$ python -q
>>> import numpy as np
>>> np.set_printoptions(precision=2, suppress=True, linewidth=160, sign=" ")
>>> def tidy(a):
...     return np.round(a, 2) + 0
... 
>>> F = np.load("run0.npy")
>>> print(F)
[[ 3 -2  2]
 [ 1  3  1]
 [ 3  0  2]
 [ 1  1  1]
 [ 0  1  1]]
>>> x = np.array([1, 2, 1])
>>> print(F @ np.eye(3)[0])
[ 3.  1.  3.  1.  0.]
>>> print(F * x)
[[ 3 -4  2]
 [ 1  6  1]
 [ 3  0  2]
 [ 1  2  1]
 [ 0  2  1]]
>>> print((F @ x).argmax())
1
>>> print((F * x).sum(axis=1))
[ 1  8  5  4  3]
>>> print(F @ (2 * x))
[  2  16  10   8   6]
>>> print(np.einsum("ij,j->i", F, x))
[ 1  8  5  4  3]
>>> O = F.astype(float).copy()
>>> for j in range(3):
...     O[:, j] -= O[:, :j] @ (O[:, :j].T @ O[:, j])
...     O[:, j] /= np.linalg.norm(O[:, j])
... 
>>> print(tidy(O.T @ F))
[[ 4.47 -0.45  3.13]
 [ 0.    3.85  0.62]
 [ 0.    0.    0.9 ]]
>>> print(tidy(O.T @ O))
[[ 1.  0.  0.]
 [ 0.  1.  0.]
 [ 0.  0.  1.]]
>>> J = np.load("out9.npy")
>>> print(J)
[[  2   3   4]
 [  5   6   7]
 [  8   9  10]
 [ 11  12  13]]
>>> # rows and columns are dependent
>>> rng = np.random.default_rng(762)
>>> B = F + rng.integers(-2, 3, (5, 2)) @ rng.integers(-2, 3, (2, 3))
>>> print(B)
[[ 3 -4  2]
 [-1 -1  3]
 [ 2 -4  3]
 [ 2  5  0]
 [-1 -3  2]]
>>> print(np.abs(B - F).sum(axis=1))
[ 2  8  6  6  6]
>>> O, Rm = np.linalg.qr(F)
>>> print(tidy(O @ Rm))
[[ 3. -2.  2.]
 [ 1.  3.  1.]
 [ 3.  0.  2.]
 [ 1.  1.  1.]
 [ 0.  1.  1.]]
>>> print(np.trace(O @ O.T))
3.0
>>> print(tidy(np.abs(np.diag(Rm))))
[ 4.47  3.85  0.9 ]
>>> print(np.allclose(Rm.T @ Rm, F.T @ F))
True
>>> print(tidy(O))
[[-0.67  0.44  0.2 ]
 [-0.22 -0.81 -0.23]
 [-0.67 -0.08 -0.17]
 [-0.22 -0.29  0.14]
 [ 0.   -0.26  0.93]]
>>> print([round(float(x), 2) for x in np.linalg.svd(J, compute_uv=False)[:3]])
[28.58, 1.15, 0.0]
>>> print(np.linalg.matrix_rank(J, rtol=0.1))
1
>>> B = J[0, 0] * J[1:] - np.outer(J[1:, 0], J[0])
>>> print(B)
[[  0  -3  -6]
 [  0  -6 -12]
 [  0  -9 -18]]
>>> print(np.flatnonzero(~B.round(6).any(axis=1)))
[]
>>> M = np.load("layer15.npy")
>>> print(M)
[[ 1  0  0  0]
 [ 0  1  0  0]
 [ 0  0  1  0]
 [ 0  0  0  1]]
>>> x = np.array([3, 2, -2, 3])
>>> print([p for p in range(1, 25) if np.allclose(np.linalg.matrix_power(M, p), np.eye(4))])
[1, 2, 3, 4, 5, 6, 7, 8, 9, 10, 11, 12, 13, 14, 15, 16, 17, 18, 19, 20, 21, 22, 23, 24]
>>> print(tidy(np.linalg.norm(x)), tidy(np.linalg.norm(M @ x)))
5.1 5.1
>>> idx = rng.permutation(4)
>>> B = M[:, idx] * rng.choice([-1, 1], 4)
>>> print(B)
[[ 0 -1  0  0]
 [ 0  0  1  0]
 [-1  0  0  0]
 [ 0  0  0 -1]]
>>> Uu, _, Vh = np.linalg.svd(M.T @ B)
>>> print(tidy(np.linalg.lstsq(M, B)[0]))
[[ 0. -1.  0.  0.]
 [ 0.  0.  1.  0.]
 [-1.  0.  0.  0.]
 [ 0.  0.  0. -1.]]
>>> print(Uu @ Vh)
[[ 0. -1.  0.  0.]
 [ 0.  0.  1.  0.]
 [-1.  0.  0.  0.]
 [ 0.  0.  0. -1.]]
>>> Uu, sigma, Vh = np.linalg.svd(J)
>>> print(np.argmax(sigma[:-1] / (sigma[1:] + 1e-6)) + 1)
2
>>> print(tidy(sigma))
[ 28.58   1.15   0.  ]
>>> B = Uu[:, :2] @ np.diag(sigma[:2]) @ Vh[:2]
>>> print(tidy(np.linalg.norm(J - B) / np.linalg.norm(J)))
0.0
>>> print(tidy(B))
[[  2.   3.   4.]
 [  5.   6.   7.]
 [  8.   9.  10.]
 [ 11.  12.  13.]]
>>> print(tidy(np.linalg.norm(J - B, 2)), tidy(sigma[2]))
0.0 0.0
>>> print(np.linalg.matrix_rank(J, rtol=0.05))
1
>>> print(tidy(np.abs(J - B).max()))
0.0
>>> x = np.array([0, -1, -1, -1])
>>> print(np.trace(M))
4
>>> print(np.eye(4) - M)
[[ 0.  0.  0.  0.]
 [ 0.  0.  0.  0.]
 [ 0.  0.  0.  0.]
 [ 0.  0.  0.  0.]]
>>> print(M @ M @ x)
[ 0 -1 -1 -1]
>>> print(M @ x)
[ 0 -1 -1 -1]
>>> print(tidy(np.linalg.eigvalsh(2 * M - np.eye(4))))
[ 1.  1.  1.  1.]
>>> data = np.load("case5.npy")
>>> print(data)
[[-0.9 -0.7 -0.2]
 [-0.8  0.6 -0.4]
 [-0.1  2.3  0.2]
 [ 1.4 -0.5 -0.9]
 [ 1.6 -2.  -1.3]]
>>> hat = data @ np.linalg.solve(data.T @ data, data.T)
>>> print(np.allclose(hat @ hat, hat))
True
>>> print(tidy(hat))
[[ 0.49  0.39 -0.26 -0.17  0.04]
 [ 0.39  0.69  0.24  0.05  0.04]
 [-0.26  0.24  0.72  0.18 -0.2 ]
 [-0.17  0.05  0.18  0.44  0.43]
 [ 0.04  0.04 -0.2   0.43  0.66]]
>>> print(tidy(np.diag(hat)))
[ 0.49  0.69  0.72  0.44  0.66]
>>> print(np.trace(hat))
3.0
>>> print(tidy(hat @ data[:, 0]))
[-0.9 -0.8 -0.1  1.4  1.6]
>>> print(tidy((np.eye(5) - hat) @ data))
[[ 0.  0.  0.]
 [ 0.  0.  0.]
 [ 0.  0.  0.]
 [ 0.  0.  0.]
 [ 0.  0.  0.]]
>>> Uu, sigma, Vh = np.linalg.svd(hat)
>>> print(tidy(sigma))
[ 1.  1.  1.  0.  0.]
>>> print(np.argmax(sigma[:-1] / (sigma[1:] + 1e-6)) + 1)
3
>>> B = Uu[:, :3] @ np.diag(sigma[:3]) @ Vh[:3]
>>> print(tidy(np.linalg.norm(hat - B) / np.linalg.norm(hat)))
0.0
>>> print(np.linalg.matrix_rank(hat, rtol=0.05))
3
>>> print(np.linalg.matrix_rank(B))
3
>>> print(tidy(B))
[[ 0.49  0.39 -0.26 -0.17  0.04]
 [ 0.39  0.69  0.24  0.05  0.04]
 [-0.26  0.24  0.72  0.18 -0.2 ]
 [-0.17  0.05  0.18  0.44  0.43]
 [ 0.04  0.04 -0.2   0.43  0.66]]
>>> print(tidy(np.abs(hat - B).max()))
0.0
>>> W = np.array([[-2, 0, 0, 1, 0], [1, 0, 1, -2, 0], [2, 0, 0, 0, -1]])
>>> beta = np.array([0, -5, 0, 5, 0])
>>> act = np.maximum(data @ W + beta, 0)
>>> print((act > 0).mean(axis=0))
[ 0.6  0.   0.4  1.   0.8]
>>> Z = np.array([[2, 0], [0, 1], [2, 2], [1, 1], [1, 2]])
>>> print(W @ Z)
[[-3  1]
 [ 2  0]
 [ 3 -2]]
>>> x = np.array([-1, -1, 0])
>>> y = data @ x
>>> print(tidy(np.linalg.lstsq(data, y)[0]))
[-1. -1.  0.]
>>> print(tidy(np.linalg.pinv(data) @ data))
[[ 1.  0.  0.]
 [ 0.  1.  0.]
 [ 0.  0.  1.]]
>>> y = y + 0.02 * rng.normal(size=5)
>>> print(tidy(y))
[ 1.6   0.22 -2.24 -0.87  0.39]
>>> beta, *_ = np.linalg.lstsq(data, y)
>>> print(tidy(np.linalg.norm(y - data @ beta)))
0.05
>>> print(beta.round())
[-1. -1. -0.]
>>> B = np.c_[data[:, :1] @ np.array([[2]]), np.array([4, 7, 1, 5, 7])]
>>> print(B)
[[-1.8  4. ]
 [-1.6  7. ]
 [-0.2  1. ]
 [ 2.8  5. ]
 [ 3.2  7. ]]
>>> print(np.linalg.matrix_rank(B))
2
>>> print(tidy(np.linalg.norm(np.linalg.qr(data)[0].T @ B, axis=0) ** 2 / ((B ** 2).sum(axis=0) + 1e-12)))
[ 1.  1.]
>>> print(np.linalg.matrix_rank(np.c_[data, B]))
4
>>> m1 = np.array([[0, 0, 22, 0],
...     [6, 15, 0, 26],
...     [8, 22, 0, 35],
...     [0, 0, 16, 0],
...     [2, 1, 4, 8],
...     [6, 15, 0, 26],
...     [0, 0, 22, 0],
...     [0, 0, 10, 0],
...     [8, 22, 0, 35],
...     [8, 22, 0, 35],
...     [8, 22, 0, 35]])
>>> print(m1)
[[  0   0  22   0]
 [  6  15   0  26]
 [  8  22   0  35]
 [  0   0  16   0]
 [  2   1   4   8]
 [  6  15   0  26]
 [  0   0  22   0]
 [  0   0  10   0]
 [  8  22   0  35]
 [  8  22   0  35]
 [  8  22   0  35]]
>>> O = data.astype(float).copy()
>>> for j in range(3):
...     O[:, j] -= O[:, :j] @ (O[:, :j].T @ O[:, j])
...     O[:, j] /= np.linalg.norm(O[:, j])
... 
>>> print(tidy(O.T @ O))
[[ 1.  0.  0.]
 [ 0.  1.  0.]
 [ 0.  0.  1.]]
>>> print(tidy(O))
[[-0.37 -0.47 -0.36]
 [-0.33  0.02 -0.77]
 [-0.04  0.8  -0.27]
 [ 0.57  0.16 -0.3 ]
 [ 0.65 -0.34 -0.34]]
>>> Z = m1[[0, 4]].astype(float)
>>> for _ in range(6):
...     idx = np.linalg.norm(m1[:, None] - Z, axis=-1).argmin(axis=1)
...     Z = np.array([m1[idx == j].mean(axis=0) for j in range(2)])
... 
>>> print(idx)
[ 0  1  1  0  0  1  0  0  1  1  1]
>>> print(tidy(Z[1] - Z[0]))
[  6.93  19.47 -14.8   30.4 ]
>>> print(np.abs(Z[1] - Z[0]).argmax())
3
>>> ang = rng.uniform(0, 2 * np.pi, 28)
>>> O, _ = np.linalg.qr(np.array([[0.0, -0.7], [1.4, 0.1], [1.1, 0.0]]))
>>> arr = 20 * np.c_[np.cos(ang), np.sin(ang)] @ O.T
>>> print(tidy(arr))
[[ 18.26   5.3    6.21]
 [ 14.28 -11.74  -7.63]
 [  2.46  15.47  12.43]
 [-17.77   8.09   4.36]
 [ 10.08 -14.12  -9.96]
 [ 19.4   -4.65  -1.48]
 [-18.24   7.32   3.7 ]
 [  1.55 -15.76 -12.21]
 [ 18.31  -7.19  -3.6 ]
 [ 17.92  -7.85  -4.15]
 [-19.42   4.56   1.4 ]
 [ 19.91  -0.51   1.83]
 [ 10.36  12.87  11.27]
 [  9.54  13.28  11.51]
 [ 12.85  11.32  10.33]
 [-19.65   3.65   0.66]
 [ 16.32  -9.9   -5.95]
 [ -5.15  15.47  11.58]
 [-15.44  10.78   6.73]
 [ 19.17  -5.33  -2.04]
 [-19.69   3.47   0.52]
 [ 16.     8.5    8.48]
 [ 19.06   3.54   4.92]
 [  2.36  15.49  12.43]
 [ 17.4    6.71   7.23]
 [-12.06 -11.86 -10.67]
 [ -0.61 -15.69 -12.39]
 [ 12.29  11.71  10.58]]
>>> # rank 2
>>> print(np.argsort(-np.linalg.norm(arr, axis=0).round(6), kind="stable")[:3])
[ 0  1  2]
>>> mat = np.load("x.npy")
>>> print(mat)
[[-1 -1  0 -2  0]
 [-1 -1  0 -2  0]
 [ 0  0  1 -1  1]
 [ 3  3  4  2  4]
 [ 2  2  3  1  3]]
>>> hat = np.triu(np.array([[5, 5, 5, 2, 5],
...     [2, 1, 5, 2, 1],
...     [5, 3, 3, 2, 4],
...     [3, 5, 0, 3, 2],
...     [0, 2, 4, 0, 3]]), 1) + np.eye(5)
>>> B = hat @ mat @ np.linalg.inv(hat)
>>> print(tidy(np.poly(B)))
[ 1. -4.  8.  0.  0.  0.]
>>> print(np.trace(B), np.trace(mat))
4.0 4
>>> print(hat @ mat - mat @ hat)
[[ 11.  16.  38.  -2.  38.]
 [  8.  13.  26.   4.  26.]
 [ 14.  14.  20.   6.  18.]
 [  4. -11. -24. -18. -32.]
 [  0. -10. -20. -14. -26.]]
